$ python -q
>>> import numpy as np
>>> import numpy.linalg as la
>>> np.set_printoptions(suppress=True, linewidth=120)
>>> def rd(a):
...     return np.round(a, 2) + 0
... 
>>> X = np.load("layer9.npy")
>>> print(X)
[[2 0 0 0 0 0 0 0 0 0 0]
 [1 2 0 0 0 0 0 0 0 0 0]
 [0 3 0 0 0 0 0 0 0 0 0]
 [0 1 3 0 0 0 0 0 0 0 0]
 [2 3 1 1 1 0 0 0 0 0 0]
 [1 1 3 0 1 3 0 0 0 0 0]
 [0 3 3 2 2 3 0 0 0 0 0]
 [1 2 1 2 3 2 3 0 0 0 0]
 [3 1 3 3 3 3 3 2 1 0 0]
 [3 3 2 2 2 2 3 1 2 0 0]
 [1 1 0 2 3 2 0 0 0 3 2]]
>>> x = np.array([2, 1, 0, 1, 2, 3, 0, 1, 0, 0, 2])
>>> print(X @ np.eye(11)[7])
[0. 0. 0. 0. 0. 0. 0. 0. 2. 1. 0.]
>>> print(np.einsum("ij,j->i", X, x))
[ 4  4  3  1 10 14 18 18 27 22 21]
>>> print(la.norm(X @ x) <= la.norm(X, 2) * la.norm(x) + 1e-9)
True
>>> print((X @ x).argmax())
8
>>> A = np.load("arr.npy")
>>> print(rd(A))
[[ 0.55  0.25 -0.35 -0.05  0.25 -0.15 -0.35 -0.55]
 [ 0.25  0.86  0.19  0.03 -0.14  0.08  0.19  0.31]
 [-0.35  0.19  0.73 -0.04  0.19 -0.12 -0.27 -0.43]
 [-0.05  0.03 -0.04  0.99  0.03 -0.02 -0.04 -0.06]
 [ 0.25 -0.14  0.19  0.03  0.86  0.08  0.19  0.31]
 [-0.15  0.08 -0.12 -0.02  0.08  0.95 -0.12 -0.18]
 [-0.35  0.19 -0.27 -0.04  0.19 -0.12  0.73 -0.43]
 [-0.55  0.31 -0.43 -0.06  0.31 -0.18 -0.43  0.33]]
>>> x = np.array([3, 3, 0, 2, 5, 3, 5, 0])
>>> print((A @ x).argmax())
4
>>> print(rd(A @ np.ones(8)))
[-0.4   1.78 -0.09  0.84  1.78  0.53 -0.09 -0.71]
>>> print(rd(A @ (2 * x)))
[ 2.7   7.83 -2.57  3.63 11.83  4.9   7.43 -4.03]
>>> print(rd(A @ np.eye(8)[6]))
[-0.35  0.19 -0.27 -0.04  0.19 -0.12  0.73 -0.43]
>>> print(rd((A * x).sum(axis=1)))
[ 1.35  3.92 -1.28  1.82  5.92  2.45  3.72 -2.02]
>>> u = np.array([0, -5, 3, 1, -4, -3, 4, -2])
>>> out = A + np.outer(u, np.eye(8)[5])
>>> print(rd(out))
[[ 0.55  0.25 -0.35 -0.05  0.25 -0.15 -0.35 -0.55]
 [ 0.25  0.86  0.19  0.03 -0.14 -4.92  0.19  0.31]
 [-0.35  0.19  0.73 -0.04  0.19  2.88 -0.27 -0.43]
 [-0.05  0.03 -0.04  0.99  0.03  0.98 -0.04 -0.06]
 [ 0.25 -0.14  0.19  0.03  0.86 -3.92  0.19  0.31]
 [-0.15  0.08 -0.12 -0.02  0.08 -2.05 -0.12 -0.18]
 [-0.35  0.19 -0.27 -0.04  0.19  3.88  0.73 -0.43]
 [-0.55  0.31 -0.43 -0.06  0.31 -2.18 -0.43  0.33]]
